$ ipython --no-banner

In [1]: import numpy as np

In [2]: from numpy import linalg as LA

In [3]: np.set_printoptions(precision=1, suppress=True, linewidth=200, legacy="1.25")

In [4]: rd = lambda a: np.round(a, 1) + 0

In [5]: M = -1 * np.eye(7) + np.eye(7, k=1)

In [6]: M
Out[6]: 
array([[-1.,  1.,  0.,  0.,  0.,  0.,  0.],
       [ 0., -1.,  1.,  0.,  0.,  0.,  0.],
       [ 0.,  0., -1.,  1.,  0.,  0.,  0.],
       [ 0.,  0.,  0., -1.,  1.,  0.,  0.],
       [ 0.,  0.,  0.,  0., -1.,  1.,  0.],
       [ 0.,  0.,  0.,  0.,  0., -1.,  1.],
       [ 0.,  0.,  0.,  0.,  0.,  0., -1.]])

In [7]: LA.matrix_rank(M - M[0, 0] * np.eye(7))
Out[7]: 6

In [8]: np.prod(np.diag(M)), rd(LA.det(M))
Out[8]: (-1.0, -1.0)

In [9]: print([int(LA.matrix_rank(LA.matrix_power(M, p))) for p in range(1, 8)])
[7, 7, 7, 7, 7, 7, 7]

In [10]: M @ M
Out[10]: 
array([[ 1., -2.,  1.,  0.,  0.,  0.,  0.],
       [ 0.,  1., -2.,  1.,  0.,  0.,  0.],
       [ 0.,  0.,  1., -2.,  1.,  0.,  0.],
       [ 0.,  0.,  0.,  1., -2.,  1.,  0.],
       [ 0.,  0.,  0.,  0.,  1., -2.,  1.],
       [ 0.,  0.,  0.,  0.,  0.,  1., -2.],
       [ 0.,  0.,  0.,  0.,  0.,  0.,  1.]])

In [11]: print(rd(np.abs(LA.eigvals(M)).max()))
1.0

In [12]: print(np.trace(M))
-7.0

In [13]: (M + M.T) / 2
Out[13]: 
array([[-1. ,  0.5,  0. ,  0. ,  0. ,  0. ,  0. ],
       [ 0.5, -1. ,  0.5,  0. ,  0. ,  0. ,  0. ],
       [ 0. ,  0.5, -1. ,  0.5,  0. ,  0. ,  0. ],
       [ 0. ,  0. ,  0.5, -1. ,  0.5,  0. ,  0. ],
       [ 0. ,  0. ,  0. ,  0.5, -1. ,  0.5,  0. ],
       [ 0. ,  0. ,  0. ,  0. ,  0.5, -1. ,  0.5],
       [ 0. ,  0. ,  0. ,  0. ,  0. ,  0.5, -1. ]])

In [14]: (M - M.T) / 2
Out[14]: 
array([[ 0. ,  0.5,  0. ,  0. ,  0. ,  0. ,  0. ],
       [-0.5,  0. ,  0.5,  0. ,  0. ,  0. ,  0. ],
       [ 0. , -0.5,  0. ,  0.5,  0. ,  0. ,  0. ],
       [ 0. ,  0. , -0.5,  0. ,  0.5,  0. ,  0. ],
       [ 0. ,  0. ,  0. , -0.5,  0. ,  0.5,  0. ],
       [ 0. ,  0. ,  0. ,  0. , -0.5,  0. ,  0.5],
       [ 0. ,  0. ,  0. ,  0. ,  0. , -0.5,  0. ]])

In [15]: print(rd(np.sort(np.abs(LA.eigvals(M)))))
[1. 1. 1. 1. 1. 1. 1.]

In [16]: rd(LA.matrix_power(M, 4))
Out[16]: 
array([[ 1., -4.,  6., -4.,  1.,  0.,  0.],
       [ 0.,  1., -4.,  6., -4.,  1.,  0.],
       [ 0.,  0.,  1., -4.,  6., -4.,  1.],
       [ 0.,  0.,  0.,  1., -4.,  6., -4.],
       [ 0.,  0.,  0.,  0.,  1., -4.,  6.],
       [ 0.,  0.,  0.,  0.,  0.,  1., -4.],
       [ 0.,  0.,  0.,  0.,  0.,  0.,  1.]])

In [17]: np.allclose(M, M.T)
Out[17]: False
